>>> import numpy as np
>>> np.set_printoptions(precision=2, suppress=True, linewidth=100)
>>> W0 = np.load("x.npy")
>>> W0
array([[ 0.85, -0.1 , -0.25, -0.16, -0.16],
       [-0.1 ,  0.93, -0.17, -0.11, -0.11],
       [-0.25, -0.17,  0.5 , -0.4 , -0.03],
       [-0.16, -0.11, -0.4 ,  0.64,  0.18],
       [-0.16, -0.11, -0.03,  0.18,  0.08]])
>>> # applying it twice changes nothing
>>> evals, vecs = np.linalg.eigh(W0)
>>> vec = np.array([-6, 4, -7, 0, 0])
>>> round(float(vec @ W0 @ vec), 2)
63.39
>>> np.round(np.linalg.eigvalsh(W0[1:, 1:]), 2) + 0
array([0.  , 0.15, 1.  , 1.  ])
>>> B = W0 / np.linalg.norm(W0, axis=1, keepdims=True)
>>> C2 = B @ B.T
>>> np.argwhere(np.triu(np.abs(C2) > 0.95, 1))
array([], shape=(0, 2), dtype=int64)
>>> round(np.degrees(np.arccos(np.clip(C2[3, 2], -1, 1))), 2)
np.float64(134.94)
>>> (np.abs(C2) > 0.9).astype(int)
array([[1, 0, 0, 0, 0],
       [0, 1, 0, 0, 0],
       [0, 0, 1, 0, 0],
       [0, 0, 0, 1, 0],
       [0, 0, 0, 0, 1]])
>>> U, sigma, VT = np.linalg.svd(W0)
>>> vecs = VT[:(sigma > 1e-8).sum()]
>>> rng = np.random.default_rng(460354)
>>> vec = W0[1] + 4 * W0[0] + rng.integers(2) * np.eye(5)[0]
>>> vec
array([ 4.32,  0.54, -1.16, -0.77, -0.75])
>>> vecs.T @ vecs
array([[ 0.85, -0.1 , -0.25, -0.16, -0.16],
       [-0.1 ,  0.93, -0.17, -0.11, -0.11],
       [-0.25, -0.17,  0.5 , -0.4 , -0.03],
       [-0.16, -0.11, -0.4 ,  0.64,  0.18],
       [-0.16, -0.11, -0.03,  0.18,  0.08]])
>>> np.allclose(vecs.T @ vecs @ vec, vec)
False
>>> F = np.loadtxt("run1.csv", delimiter=",")
>>> F.round(2) + 0
array([[ -4.81, -10.97,  -3.54,   8.44],
       [ -4.38,  -9.74,  -2.73,   8.1 ],
       [ -3.18,  -6.29,  -0.61,   6.86],
       [ -2.36,  -3.97,   0.6 ,   5.66],
       [ -2.15,  -3.4 ,   0.84,   5.29],
       [ -1.7 ,  -2.22,   1.26,   4.35],
       [ -1.12,  -0.91,   1.39,   2.85],
       [ -0.71,  -0.3 ,   1.08,   1.64],
       [ -0.03,   0.  ,   0.05,   0.05],
       [  0.06,   0.  ,  -0.09,  -0.09],
       [  0.42,  -0.02,  -0.56,  -0.46],
       [  0.54,  -0.03,  -0.68,  -0.53],
       [  0.79,  -0.04,  -0.91,  -0.62],
       [  1.38,   0.  ,  -1.25,  -0.62],
       [  1.67,   0.05,  -1.34,  -0.54],
       [  2.29,   0.21,  -1.41,  -0.26],
       [  2.33,   0.23,  -1.41,  -0.23],
       [  4.24,   1.14,  -0.89,   1.21],
       [  4.46,   1.27,  -0.79,   1.4 ],
       [  4.76,   1.46,  -0.63,   1.68],
       [  7.18,   3.26,   1.03,   4.09],
       [  9.61,   5.4 ,   3.16,   6.7 ],
       [  9.84,   5.61,   3.37,   6.95],
       [ 10.99,   6.73,   4.51,   8.25],
       [ 11.39,   7.12,   4.92,   8.69],
       [ 13.19,   8.96,   6.82,  10.75],
       [ 13.2 ,   8.97,   6.84,  10.76],
       [ 13.32,   9.1 ,   6.96,  10.89]])
>>> # null space of dimension 1
>>> z = F[:, 2] > np.median(F[:, 2])
>>> u = F[z].mean(axis=0) - F[~z].mean(axis=0)
>>> ((F - F.mean(axis=0)) @ u > 0).astype(int)
array([0, 0, 0, 0, 0, 0, 0, 0, 0, 0, 0, 0, 0, 0, 0, 0, 0, 0, 0, 0, 1, 1, 1, 1, 1, 1, 1, 1])
>>> z.astype(int)
array([0, 0, 0, 1, 1, 1, 1, 1, 1, 0, 0, 0, 0, 0, 0, 0, 0, 0, 0, 0, 1, 1, 1, 1, 1, 1, 1, 1])
>>> D = np.linalg.norm(F[:, None] - F[None], axis=-1)
>>> D[2].round(6).argsort(kind="stable")[:4]
array([2, 3, 4, 1])
>>> np.unravel_index(D.round(6).argmax(), D.shape)
(np.int64(0), np.int64(27))
>>> D[:5, :5]
array([[0.  , 1.57, 5.98, 8.94, 9.67],
       [1.57, 0.  , 4.41, 7.38, 8.12],
       [5.98, 4.41, 0.  , 2.99, 3.74],
       [8.94, 7.38, 2.99, 0.  , 0.75],
       [9.67, 8.12, 3.74, 0.75, 0.  ]])
>>> arr = np.array([[1, 0, 0, 0, 2], [0, 0, 0, 1, 2], [0, 0, 0, 0, 0], [0, 0, 0, 0, 0]])
>>> arr
array([[1, 0, 0, 0, 2],
       [0, 0, 0, 1, 2],
       [0, 0, 0, 0, 0],
       [0, 0, 0, 0, 0]])
>>> rk = np.linalg.matrix_rank(arr)
>>> rk
np.int64(2)
>>> ns = np.linalg.svd(arr)[2][rk:].T
>>> [int(np.linalg.matrix_rank(arr[:i])) for i in range(1, len(arr) + 1)]
[1, 2, 2, 2]
>>> ns.shape
(5, 3)
>>> np.allclose(arr @ ns, 0)
True
>>> [int(np.linalg.matrix_rank(arr[:, :j + 1])) for j in range(5)]
[1, 1, 1, 2, 2]
>>> np.round(arr @ np.linalg.pinv(arr) @ arr, 2) + 0
array([[1., 0., 0., 0., 2.],
       [0., 0., 0., 1., 2.],
       [0., 0., 0., 0., 0.],
       [0., 0., 0., 0., 0.]])
>>> try:
...     np.linalg.inv(arr)
... except np.linalg.LinAlgError as e:
...     print(e)
... 
Last 2 dimensions of the array must be square
>>> np.linalg.lstsq(arr[:-1].T, arr[-1])[2]
np.int32(2)
>>> np.allclose(arr[:-1].T @ np.linalg.lstsq(arr[:-1].T, arr[-1])[0], arr[-1])
True
>>> np.linalg.lstsq(F[:-1].T, F[-1])[2]
np.int32(3)
>>> np.round(np.trace(np.linalg.pinv(F) @ F), 2)
np.float64(3.0)
>>> np.allclose(F[:-1].T @ np.linalg.lstsq(F[:-1].T, F[-1])[0], F[-1])
True
>>> blk = np.stack([arr, 3 * arr, arr[::-1]])
>>> np.linalg.norm(blk, axis=(1, 2))
array([3.16, 9.49, 3.16])
>>> blk.shape
(3, 4, 5)
>>> (blk @ arr.T).shape
(3, 4, 4)
>>> blk.sum(axis=0)
array([[4, 0, 0, 0, 8],
       [0, 0, 0, 4, 8],
       [0, 0, 0, 1, 2],
       [1, 0, 0, 0, 2]])
>>> np.round(np.linalg.norm(arr[3], 1), 2), round(np.linalg.norm(arr[3], np.inf), 2)
(np.float64(0.0), np.float64(0.0))
>>> round(float(np.linalg.norm(arr, "nuc")), 2)
4.0
>>> np.linalg.norm(arr, axis=1).argmax()
np.int64(0)
>>> np.round(np.linalg.norm(arr) ** 2 / np.linalg.norm(arr, 2) ** 2, 2)
np.float64(1.11)
>>> np.linalg.norm(arr, axis=1)
array([2.24, 2.24, 0.  , 0.  ])
>>> arr[3] @ arr[1]
np.int64(0)
>>> round(float(np.linalg.norm(arr, 1)), 2), round(np.linalg.norm(arr, np.inf), 2)
(4.0, np.float64(3.0))
>>> K = np.loadtxt("m.csv", delimiter=",")
>>> K
array([[ 0.,  0., -1., -1., -1.],
       [-4., -4., -5., -5., -5.],
       [ 1.,  1.,  0.,  0.,  0.],
       [-2., -2., -3., -3., -3.],
       [ 0.,  0., -1., -1., -1.]])
>>> # null space of dimension 3
>>> rk = np.linalg.matrix_rank(K)
>>> rk
np.int64(2)
>>> ns = np.linalg.svd(K)[2][rk:].T
>>> [int(np.linalg.matrix_rank(K[:, :j + 1])) for j in range(5)]
[1, 1, 2, 2, 2]
>>> np.round(K @ ns, 2) + 0
array([[0., 0., 0.],
       [0., 0., 0.],
       [0., 0., 0.],
       [0., 0., 0.],
       [0., 0., 0.]])
>>> np.allclose(K @ ns, 0)
True
>>> [int(np.linalg.matrix_rank(K[:i])) for i in range(1, len(K) + 1)]
[1, 2, 2, 2, 2]
>>> [int(np.linalg.matrix_rank(np.delete(K, i, axis=0))) for i in range(5)]
[2, 2, 2, 2, 2]
>>> np.round(ns @ ns.T, 2) + 0
array([[ 0.5 , -0.5 ,  0.  ,  0.  ,  0.  ],
       [-0.5 ,  0.5 ,  0.  ,  0.  ,  0.  ],
       [ 0.  ,  0.  ,  0.67, -0.33, -0.33],
       [ 0.  ,  0.  , -0.33,  0.67, -0.33],
       [ 0.  ,  0.  , -0.33, -0.33,  0.67]])
>>> np.linalg.matrix_rank(K, rtol=0.1)
np.int64(2)
>>> np.argsort(-np.linalg.norm(K, axis=0).round(6), kind="stable")[:3]
array([2, 3, 4])
>>> B = K + rng.integers(-2, 3, (5, 2)) @ rng.integers(-2, 3, (2, 5))
>>> B
array([[  3.,   6.,  -2.,  -7.,  -1.],
       [ -6., -12.,  -3.,   3.,  -3.],
       [ -1.,   5.,  -2.,  -4.,  -4.],
       [  0.,   6.,  -5., -11.,  -5.],
       [  4.,   4.,  -1.,  -5.,   1.]])
>>> np.round(np.linalg.svd(B - K, compute_uv=False), 2) + 0
array([20.69,  6.47,  0.  ,  0.  ,  0.  ])
>>> B - K
array([[ 3.,  6., -1., -6.,  0.],
       [-2., -8.,  2.,  8.,  2.],
       [-2.,  4., -2., -4., -4.],
       [ 2.,  8., -2., -8., -2.],
       [ 4.,  4.,  0., -4.,  2.]])
>>> np.abs(B - K).sum(axis=1)
array([16., 22., 16., 22., 14.])
>>> np.linalg.matrix_rank(B - K, tol=1e-8)
np.int64(2)
